$ ipython --no-banner

In [1]: import numpy as np

In [2]: from numpy import linalg as LA

In [3]: np.set_printoptions(precision=2, suppress=True, linewidth=120, legacy="1.25")

In [4]: E = np.load("m.npy")

In [5]: E
Out[5]: 
array([[115, -37,  14,   2],
       [-37, 186, 127, 123],
       [ 14, 127, 114, 118],
       [  2, 123, 118, 141]])

In [6]: B = LA.inv(E)

In [7]: B
Out[7]: 
array([[ 0.05,  0.07, -0.14,  0.06],
       [ 0.07,  0.12, -0.24,  0.1 ],
       [-0.14, -0.24,  0.56, -0.26],
       [ 0.06,  0.1 , -0.26,  0.14]])

In [8]: round(LA.norm(E, 2) / LA.norm(E), 2)
Out[8]: 0.95

In [9]: round(np.log10(LA.cond(E)))
Out[9]: 3

In [10]: np.abs(LA.svd(E)[2][-1])
Out[10]: array([0.21, 0.36, 0.83, 0.38])

In [11]: LA.matrix_rank(E, rtol=0.1)
Out[11]: 2

In [12]: rng = np.random.default_rng(74068)

In [13]: B = E + rng.integers(-2, 3, (4, 3)) @ rng.integers(-2, 3, (3, 4))

In [14]: B
Out[14]: 
array([[112, -36,  10,   3],
       [-37, 186, 127, 123],
       [ 16, 128, 116, 114],
       [  1, 125, 116, 138]])

In [15]: B - E
Out[15]: 
array([[-3,  1, -4,  1],
       [ 0,  0,  0,  0],
       [ 2,  1,  2, -4],
       [-1,  2, -2, -3]])

In [16]: np.round(LA.svd(B - E, compute_uv=False), 2) + 0
Out[16]: array([6.57, 5.18, 0.  , 0.  ])

In [17]: A = np.loadtxt("w.csv", delimiter=",")

In [18]: A
Out[18]: 
array([[ 0.4 ,  0.5 , -1.4 ,  1.3 ,  0.6 ],
       [ 1.3 , -1.3 , -0.7 ,  0.9 ,  0.  ],
       [ 0.43,  0.49, -1.4 ,  1.29,  0.58],
       [-1.2 ,  0.8 , -1.5 , -0.6 , -0.2 ]])

In [19]: x = np.array([9, 2, 7, 8, 0])

In [20]: A @ np.eye(5)[2]
Out[20]: array([-1.4, -0.7, -1.4, -1.5])

In [21]: (A * x).sum(axis=1)
Out[21]: array([  5.2 ,  11.4 ,   5.37, -24.5 ])

In [22]: np.sign((A @ x).round(6))
Out[22]: array([ 1.,  1.,  1., -1.])

In [23]: np.einsum("ij,j->i", A, x)
Out[23]: array([  5.2 ,  11.4 ,   5.37, -24.5 ])

In [24]: LA.cond(A) > 100
Out[24]: True

In [25]: [round(float(x), 2) for x in LA.svd(A, compute_uv=False)[:3]]
Out[25]: [3.21, 2.57, 1.13]

In [26]: left, sv, vt = LA.svd(A)

In [27]: sv
Out[27]: array([3.21, 2.57, 1.13, 0.02])

In [28]: B = left[:, :3] @ np.diag(sv[:3]) @ vt[:3]

In [29]: np.round(LA.norm(A - B, 2), 2), round(float(sv[3]), 2)
Out[29]: (0.02, 0.02)

In [30]: np.round(np.abs(A - B).max(), 2)
Out[30]: 0.01

In [31]: LA.matrix_rank(A, rtol=0.05)
Out[31]: 3

In [32]: B = np.array([[-7, -5, 2], [0, 7, 2], [8, -9, -1], [2, 9, 5], [0, 7, -8]])

In [33]: A @ B
Out[33]: 
array([[-11.4 ,  30.  ,   4.9 ],
       [-12.9 ,  -1.2 ,   5.2 ],
       [-11.63,  29.55,   5.05],
       [ -4.8 ,  18.3 ,  -0.7 ]])

In [34]: np.einsum("ik,kj->ij", A, B)
Out[34]: 
array([[-11.4 ,  30.  ,   4.9 ],
       [-12.9 ,  -1.2 ,   5.2 ],
       [-11.63,  29.55,   5.05],
       [ -4.8 ,  18.3 ,  -0.7 ]])

In [35]: B.T @ A.T
Out[35]: 
array([[-11.4 , -12.9 , -11.63,  -4.8 ],
       [ 30.  ,  -1.2 ,  29.55,  18.3 ],
       [  4.9 ,   5.2 ,   5.05,  -0.7 ]])

In [36]: LA.matrix_rank(np.vstack([A, B.T]))
Out[36]: 5

In [37]: r0 = np.array([-3, -3, 1])

In [38]: np.round(np.array([np.convolve(row, r0, "same") for row in A]), 2) + 0
Out[38]: 
array([[-2.7 ,  3.1 ,  0.8 , -7.1 , -0.5 ],
       [ 0.  ,  7.3 , -1.9 , -3.4 ,  0.9 ],
       [-2.76,  3.16,  0.82, -7.01, -0.45],
       [ 1.2 ,  0.9 ,  7.1 ,  0.9 ,  0.  ]])

In [39]: np.cross(A[0, :3], A[2, :3])
Out[39]: array([-0.01, -0.04, -0.02])

In [40]: W0 = np.load("sample11.npy")

In [41]: W0
Out[41]: 
array([[0.49, 0.1 , 0.49],
       [0.1 , 0.02, 0.1 ],
       [0.49, 0.1 , 0.49]])

In [42]: B = W0 + rng.integers(-2, 3, (3, 1)) @ rng.integers(-2, 3, (1, 3))

In [43]: B
Out[43]: 
array([[ 0.49,  0.1 ,  0.49],
       [ 0.1 ,  4.02,  2.1 ],
       [ 0.49, -1.9 , -0.51]])

In [44]: np.abs(B - W0).sum(axis=1)
Out[44]: array([0., 6., 3.])

In [45]: LA.matrix_rank(B - W0, tol=1e-8)
Out[45]: 1

In [46]: round(LA.norm(B, 2) / LA.norm(B), 2)
Out[46]: 0.98

In [47]: [round(float(x), 2) for x in LA.svd(B, compute_uv=False)[:3]]
Out[47]: [4.94, 0.89, 0.0]

In [48]: LA.cond(B) > 100
Out[48]: True

In [49]: B = np.array([[1, 1], [0, -3]])

In [50]: X = np.kron(np.eye(2, dtype=int), B)

In [51]: X
Out[51]: 
array([[ 1,  1,  0,  0],
       [ 0, -3,  0,  0],
       [ 0,  0,  1,  1],
       [ 0,  0,  0, -3]])

In [52]: r0 = np.array([1, -2, 0, 2])

In [53]: B = X + np.outer(r0, np.eye(4)[1])

In [54]: round(float(LA.det(B) / LA.det(X)), 2), round(1 + LA.solve(X, r0)[1], 2)
Out[54]: (1.67, 1.67)

In [55]: B
Out[55]: 
array([[ 1.,  2.,  0.,  0.],
       [ 0., -5.,  0.,  0.],
       [ 0.,  0.,  1.,  1.],
       [ 0.,  2.,  0., -3.]])

In [56]: data = np.array([[-0.7, -0.9, 1.0, 0.8],
    ...:     [1.6, -1.6, 0.3, -1.3],
    ...:     [0.3, 0.5, -2.6, 0.0]])

In [57]: data[1] = data[2] + 0.05 * rng.normal(size=4)

In [58]: data
Out[58]: 
array([[-0.7 , -0.9 ,  1.  ,  0.8 ],
       [ 0.39,  0.49, -2.62, -0.01],
       [ 0.3 ,  0.5 , -2.6 ,  0.  ]])

In [59]: np.argsort(-LA.norm(data, axis=0).round(6), kind="stable")[:3]
Out[59]: array([2, 1, 0])

In [60]: LA.cond(data) > 100
Out[60]: False

In [61]: left, sv, vt = LA.svd(data)

In [62]: sv
Out[62]: array([4.  , 1.13, 0.06])

In [63]: np.argmax(sv[:-1] / (sv[1:] + 1e-6)) + 1
Out[63]: 2

In [64]: B = left[:, :2] @ np.diag(sv[:2]) @ vt[:2]

In [65]: np.round(LA.norm(data - B) / LA.norm(data), 2)
Out[65]: 0.01

In [66]: LA.matrix_rank(data, rtol=0.05)
Out[66]: 2
